$ python -q
>>> import numpy as np
>>> np.set_printoptions(precision=1, suppress=True, linewidth=200)
>>> J = np.array([[4, 4, 4, 4], [4, 8, 8, 8], [4, 8, 12, 12], [4, 8, 12, 16]])
>>> round(float(np.linalg.det(J[::-1])), 1)
256.0
>>> np.round(np.linalg.det(J.T), 1)
np.float64(256.0)
>>> np.round(np.linalg.eigvals(J).sum().real, 1)
np.float64(40.0)
>>> proj = np.triu(np.array([[2, -2, -2, 3], [1, 1, 2, 2], [1, -2, 5, -4], [-1, 4, -5, 3]]), 1) + np.eye(4)
>>> M2 = proj @ J @ np.linalg.inv(proj)
>>> M2
array([[   0.,   -4.,    8.,   52.],
       [  20.,   80.,  -64., -412.],
       [ -12.,  -48.,   36.,  224.],
       [   4.,   16.,  -12.,  -76.]])
>>> np.linalg.matrix_rank(M2)
np.int64(4)
>>> O, evecs = np.linalg.qr(J[:, :1])[0], np.linalg.qr(J[:, 1:])[0]
>>> sig = np.linalg.svd(O.T @ evecs, compute_uv=False)
>>> round(float(np.linalg.norm(O @ O.T - evecs @ evecs.T, 2)), 1)
1.0
>>> np.degrees(np.arccos(sig.clip(0, 1)))
array([12.9])
>>> ev, evecs = np.linalg.eig(J)
>>> np.sort(np.linalg.eigvals(J @ J))
array([   1.3,    2.9,   16. , 1099.8])
>>> np.round(np.prod(ev), 1)
np.float64(256.0)
>>> ev
array([33.2,  4. ,  1.7,  1.1])
>>> np.round(np.sort(np.linalg.eigvals(np.linalg.inv(J))), 1) + 0
array([0. , 0.2, 0.6, 0.9])
>>> M = np.array([[-2, -1, 0], [1, 2, 3], [4, 5, 6], [7, 8, 9]])
>>> [round(float(x), 1) for x in np.linalg.svd(M, compute_uv=False)[:3]]
[16.9, 1.9, 0.0]
>>> np.linalg.cond(M) > 100
np.True_
>>> M2 = np.array([[1, 4], [2, 2], [4, 4]])
>>> Z = np.array([[0, 5, 2], [2, 5, 1]])
>>> rng = np.random.default_rng(18)
>>> E = M2 @ Z + 0.3 * rng.normal(size=(3, 3))
>>> E
array([[ 7.9, 24.7,  6.2],
       [ 3.7, 20.6,  6.3],
       [ 7.9, 40.2, 12.5]])
>>> O, evecs = np.linalg.qr(E[:, :2])[0], np.linalg.qr(E[:, 2:])[0]
>>> sig = np.linalg.svd(O.T @ evecs, compute_uv=False)
>>> sig
array([1.])
>>> W0 = np.array([[0.1, 0.1, 0.7], [-0.9, 0.0, -1.1], [-0.2, 0.3, -0.1]])
>>> W0
array([[ 0.1,  0.1,  0.7],
       [-0.9,  0. , -1.1],
       [-0.2,  0.3, -0.1]])
>>> x = np.array([2, 0, 4])
>>> h1 = np.maximum(W0 @ x, 0)
>>> h1
array([3., 0., 0.])
>>> np.maximum(W0 @ x, 0) - np.maximum(-W0 @ x, 0)
array([ 3. , -6.2, -0.8])
>>> np.tanh(W0 @ x)
array([ 1. , -1. , -0.7])
>>> np.flatnonzero(h1 > 1e-9)
array([0])
